% ipython --no-banner

In [1]: import numpy as np

In [2]: from numpy import linalg as LA

In [3]: np.set_printoptions(precision=2, suppress=True, linewidth=140)

In [4]: rnd = lambda a: np.round(a, 2) + 0

In [5]: feats = np.load("arr.npy")

In [6]: print(feats)
[[3 5 3 5 3 5]
 [3 5 3 5 3 5]
 [2 3 2 3 2 3]
 [3 5 3 5 3 5]
 [3 5 3 5 3 5]
 [2 3 2 3 2 3]]

In [7]: theta = np.radians(60)

In [8]: R = np.eye(6)

In [9]: R[5, 5] = R[1, 1] = np.cos(theta)

In [10]: R[5, 1], R[1, 5] = -np.sin(theta), np.sin(theta)

In [11]: rnd(R)
Out[11]: 
array([[ 1.  ,  0.  ,  0.  ,  0.  ,  0.  ,  0.  ],
       [ 0.  ,  0.5 ,  0.  ,  0.  ,  0.  ,  0.87],
       [ 0.  ,  0.  ,  1.  ,  0.  ,  0.  ,  0.  ],
       [ 0.  ,  0.  ,  0.  ,  1.  ,  0.  ,  0.  ],
       [ 0.  ,  0.  ,  0.  ,  0.  ,  1.  ,  0.  ],
       [ 0.  , -0.87,  0.  ,  0.  ,  0.  ,  0.5 ]])

In [12]: A2 = feats @ R.T

In [13]: np.allclose(LA.norm(feats, axis=1), LA.norm(A2, axis=1))
Out[13]: True

In [14]: np.flatnonzero(LA.matrix_power((R != 0) + (R.T != 0) + np.eye(6), 6)[0])
Out[14]: array([0])

In [15]: rnd(LA.det(R))
Out[15]: np.float64(1.0)

In [16]: rnd(R @ R)
Out[16]: 
array([[ 1.  ,  0.  ,  0.  ,  0.  ,  0.  ,  0.  ],
       [ 0.  , -0.5 ,  0.  ,  0.  ,  0.  ,  0.87],
       [ 0.  ,  0.  ,  1.  ,  0.  ,  0.  ,  0.  ],
       [ 0.  ,  0.  ,  0.  ,  1.  ,  0.  ,  0.  ],
       [ 0.  ,  0.  ,  0.  ,  0.  ,  1.  ,  0.  ],
       [ 0.  , -0.87,  0.  ,  0.  ,  0.  , -0.5 ]])

In [17]: (R != 0).astype(int)
Out[17]: 
array([[1, 0, 0, 0, 0, 0],
       [0, 1, 0, 0, 0, 1],
       [0, 0, 1, 0, 0, 0],
       [0, 0, 0, 1, 0, 0],
       [0, 0, 0, 0, 1, 0],
       [0, 1, 0, 0, 0, 1]])

In [18]: K = np.load("layer18.npy")

In [19]: rnd(K)
Out[19]: 
array([[ 1.29, -2.14,  0.59,  1.55],
       [ 1.94,  0.56,  1.66, -1.47],
       [-0.97, -2.02,  0.05, -2.  ],
       [ 1.62, -0.18, -2.43, -0.67]])

In [20]: A2 = K / LA.norm(K, axis=1, keepdims=True)

In [21]: cov = A2 @ A2.T

In [22]: rnd(cov[3])
Out[22]: array([0., 0., 0., 1.])

In [23]: (np.abs(cov) > 0.9).astype(int)
Out[23]: 
array([[1, 0, 0, 0],
       [0, 1, 0, 0],
       [0, 0, 1, 0],
       [0, 0, 0, 1]])

In [24]: E = np.array([[2, 2, -1, -2, -2, 1],
    ...:     [-1, -1, -2, 1, 1, 2],
    ...:     [-1, 0, 1, 1, 0, -1],
    ...:     [-4, -4, 2, -2, -2, 1],
    ...:     [2, 2, 4, 1, 1, 2],
    ...:     [2, 0, -2, 1, 0, -1]])

In [25]: rng = np.random.default_rng(5)

In [26]: idx = rng.permutation(6)

In [27]: idx
Out[27]: array([1, 4, 2, 3, 5, 0])

In [28]: A2 = E[idx][:, idx]

In [29]: A2
Out[29]: 
array([[-1,  1, -2,  1,  2, -1],
       [ 2,  1,  4,  1,  2,  2],
       [ 0,  0,  1,  1, -1, -1],
       [-4, -2,  2, -2,  1, -4],
       [ 0,  0, -2,  1, -1,  2],
       [ 2, -2, -1, -2,  1,  2]])

In [30]: np.trace(A2)
Out[30]: np.int64(0)

In [31]: f, r1 = A2[0], A2[5]

In [32]: f @ f
Out[32]: np.int64(12)

In [33]: print(f @ r1)
-4

In [34]: pr = (f @ r1) / (f @ f) * f

In [35]: print(rnd(r1 - pr))
[ 1.67 -1.67 -1.67 -1.67  1.67  1.67]

In [36]: rnd(LA.norm(f + r1) ** 2 + LA.norm(f - r1) ** 2)
Out[36]: np.float64(60.0)

In [37]: np.outer(f, r1)
Out[37]: 
array([[-2,  2,  1,  2, -1, -2],
       [ 2, -2, -1, -2,  1,  2],
       [-4,  4,  2,  4, -2, -4],
       [ 2, -2, -1, -2,  1,  2],
       [ 4, -4, -2, -4,  2,  4],
       [-2,  2,  1,  2, -1, -2]])

In [38]: rnd((r1 - pr) @ f)
Out[38]: np.float64(0.0)

In [39]: np.allclose(E, E.T)
Out[39]: False

In [40]: np.trace(E)
Out[40]: np.int64(0)

In [41]: E @ E
Out[41]: 
array([[  9,   6, -21,   0,   0,   0],
       [  3,  -3,   3,   0,   0,   0],
       [ -9,  -6,   6,   0,   0,   0],
       [  0,   0,   0,   9,   6, -21],
       [  0,   0,   0,   3,  -3,   3],
       [  0,   0,   0,  -9,  -6,   6]])

In [42]: (E - E.T) / 2
Out[42]: 
array([[ 0. ,  1.5,  0. ,  1. , -2. , -0.5],
       [-1.5,  0. , -1. ,  2.5, -0.5,  1. ],
       [ 0. ,  1. ,  0. , -0.5, -2. ,  0.5],
       [-1. , -2.5,  0.5,  0. , -1.5,  0. ],
       [ 2. ,  0.5,  2. ,  1.5,  0. ,  1. ],
       [ 0.5, -1. , -0.5,  0. , -1. ,  0. ]])

In [43]: E.inv()
---------------------------------------------------------------------------
AttributeError                            Traceback (most recent call last)
Cell In[43], line 1
----> 1 E.inv()

AttributeError: 'numpy.ndarray' object has no attribute 'inv'

In [44]: rnd(np.abs(LA.eigvals(E)).max())
Out[44]: np.float64(4.66)

In [45]: np.allclose(E @ E.T, E.T @ E)
Out[45]: False

In [46]: (E + E.T) / 2
Out[46]: 
array([[ 2. ,  0.5, -1. , -3. ,  0. ,  1.5],
       [ 0.5, -1. , -1. , -1.5,  1.5,  1. ],
       [-1. , -1. ,  1. ,  1.5,  2. , -1.5],
       [-3. , -1.5,  1.5, -2. , -0.5,  1. ],
       [ 0. ,  1.5,  2. , -0.5,  1. ,  1. ],
       [ 1.5,  1. , -1.5,  1. ,  1. , -1. ]])

In [47]: theta = np.radians(45)

In [48]: R = np.eye(6)

In [49]: R[5, 5] = R[4, 4] = np.cos(theta)

In [50]: R[5, 4], R[4, 5] = -np.sin(theta), np.sin(theta)

In [51]: rnd(R)
Out[51]: 
array([[ 1.  ,  0.  ,  0.  ,  0.  ,  0.  ,  0.  ],
       [ 0.  ,  1.  ,  0.  ,  0.  ,  0.  ,  0.  ],
       [ 0.  ,  0.  ,  1.  ,  0.  ,  0.  ,  0.  ],
       [ 0.  ,  0.  ,  0.  ,  1.  ,  0.  ,  0.  ],
       [ 0.  ,  0.  ,  0.  ,  0.  ,  0.71,  0.71],
       [ 0.  ,  0.  ,  0.  ,  0.  , -0.71,  0.71]])

In [52]: A2 = E @ R.T

In [53]: rnd(np.abs(A2 - E).max(axis=0))
Out[53]: array([0.  , 0.  , 0.  , 0.  , 1.29, 1.29])

In [54]: np.allclose(LA.norm(E, axis=1), LA.norm(A2, axis=1))
Out[54]: True

In [55]: rnd(LA.svd(E, compute_uv=False)), rnd(LA.svd(A2, compute_uv=False))
Out[55]: 
(array([7.51, 5.62, 4.25, 3.18, 1.45, 0.82]),
 array([7.51, 5.62, 4.25, 3.18, 1.45, 0.82]))

In [56]: rnd(LA.det(R)), rnd(np.trace(R))
Out[56]: (np.float64(1.0), np.float64(5.41))

In [57]: idx = rng.permutation(6)

In [58]: idx
Out[58]: array([4, 0, 1, 3, 2, 5])

In [59]: A2 = R[idx][:, idx]

In [60]: rnd(np.diag(A2))
Out[60]: array([0.71, 1.  , 1.  , 1.  , 1.  , 0.71])

In [61]: rnd(np.sort(np.abs(LA.eigvals(A2))))
Out[61]: array([1., 1., 1., 1., 1., 1.])

In [62]: rnd(np.trace(A2))
Out[62]: np.float64(5.41)

In [63]: rnd(A2)
Out[63]: 
array([[ 0.71,  0.  ,  0.  ,  0.  ,  0.  ,  0.71],
       [ 0.  ,  1.  ,  0.  ,  0.  ,  0.  ,  0.  ],
       [ 0.  ,  0.  ,  1.  ,  0.  ,  0.  ,  0.  ],
       [ 0.  ,  0.  ,  0.  ,  1.  ,  0.  ,  0.  ],
       [ 0.  ,  0.  ,  0.  ,  0.  ,  1.  ,  0.  ],
       [-0.71,  0.  ,  0.  ,  0.  ,  0.  ,  0.71]])

In [64]: W0 = np.loadtxt("sample16.csv", delimiter=",")

In [65]: print(W0)
[[  2. -16.   1.]
 [-16.   2.   0.]
 [  1.   0. -14.]]

In [66]: ev, V = LA.eigh(W0)

In [67]: x0 = np.array([2, 0, 0])

In [68]: np.abs(W0).sum(axis=1).max(), rnd(np.abs(ev).max())
Out[68]: (np.float64(19.0), np.float64(18.02))

In [69]: x0 @ W0 @ x0 / (x0 @ x0), rnd(ev[0]), rnd(ev[-1])
Out[69]: (np.float64(2.0), np.float64(-14.71), np.float64(18.02))

In [70]: (np.sign(V[:, -1].round(6)) == np.sign(V[0, -1].round(6))).astype(int)
Out[70]: array([1, 0, 1])

In [71]: idx = rng.permutation(3)

In [72]: idx
Out[72]: array([1, 0, 2])

In [73]: A2 = W0[idx][:, idx]

In [74]: np.allclose(A2, W0)
Out[74]: False

In [75]: np.trace(A2)
Out[75]: np.float64(-10.0)

In [76]: rnd(np.sort(np.abs(LA.eigvals(A2))))
Out[76]: array([13.3 , 14.71, 18.02])

In [77]: A2
Out[77]: 
array([[  2., -16.,   0.],
       [-16.,   2.,   1.],
       [  0.,   1., -14.]])

In [78]: J = np.load("block7.npy")

In [79]: rnd(J)
Out[79]: 
array([[ 0.53,  2.05,  2.12],
       [-2.91,  0.75,  0.  ],
       [ 0.53,  2.05, -2.12]])

In [80]: idx = rng.permutation(3)

In [81]: A2 = J[:, idx] * rng.choice([-1, 1], 3)

In [82]: rnd(A2)
Out[82]: 
array([[-2.12, -0.53,  2.05],
       [ 0.  ,  2.91,  0.75],
       [ 2.12, -0.53,  2.05]])

In [83]: U, _, VT = LA.svd(J.T @ A2)

In [84]: idx
Out[84]: array([2, 0, 1])

In [85]: rnd(LA.lstsq(J, A2)[0])
Out[85]: 
array([[ 0., -1.,  0.],
       [ 0.,  0.,  1.],
       [-1.,  0.,  0.]])

In [86]: rnd(LA.norm(A2, axis=0))
Out[86]: array([3., 3., 3.])

In [87]: print(rnd(LA.svd(A2, compute_uv=False)))
[3. 3. 3.]

In [88]: print(rnd(A2 @ A2.T))
[[9. 0. 0.]
 [0. 9. 0.]
 [0. 0. 9.]]

In [89]: rnd(A2.T @ A2)
Out[89]: 
array([[9., 0., 0.],
       [0., 9., 0.],
       [0., 0., 9.]])

In [90]: print(rnd(LA.eigvals(J)))
[ 1.08+2.8j  1.08-2.8j -3.  +0.j ]

In [91]: rnd(np.poly(J))
Out[91]: array([ 1.  ,  0.85,  2.54, 27.  ])

In [92]: rnd(np.einsum("ij,ji->", J, J))
Out[92]: np.float64(-4.36)

In [93]: rnd(np.einsum("ii->", J))
Out[93]: np.float64(-0.85)

In [94]: rnd(LA.det(J[::-1]))
Out[94]: np.float64(27.0)

In [95]: rnd(LA.det(2 * J)), rnd(LA.det(J))
Out[95]: (np.float64(-216.0), np.float64(-27.0))

In [96]: f = np.array([0, -2, 0])

In [97]: A2 = J + np.outer(f, np.eye(3)[1])

In [98]: rnd(A2)
Out[98]: 
array([[ 0.53,  2.05,  2.12],
       [-2.91, -1.25,  0.  ],
       [ 0.53,  2.05, -2.12]])

In [99]: LA.matrix_rank(A2 - J)
Out[99]: np.int64(1)

In [100]: print(LA.matrix_rank(LA.inv(A2) - LA.inv(J), tol=1e-8))
1
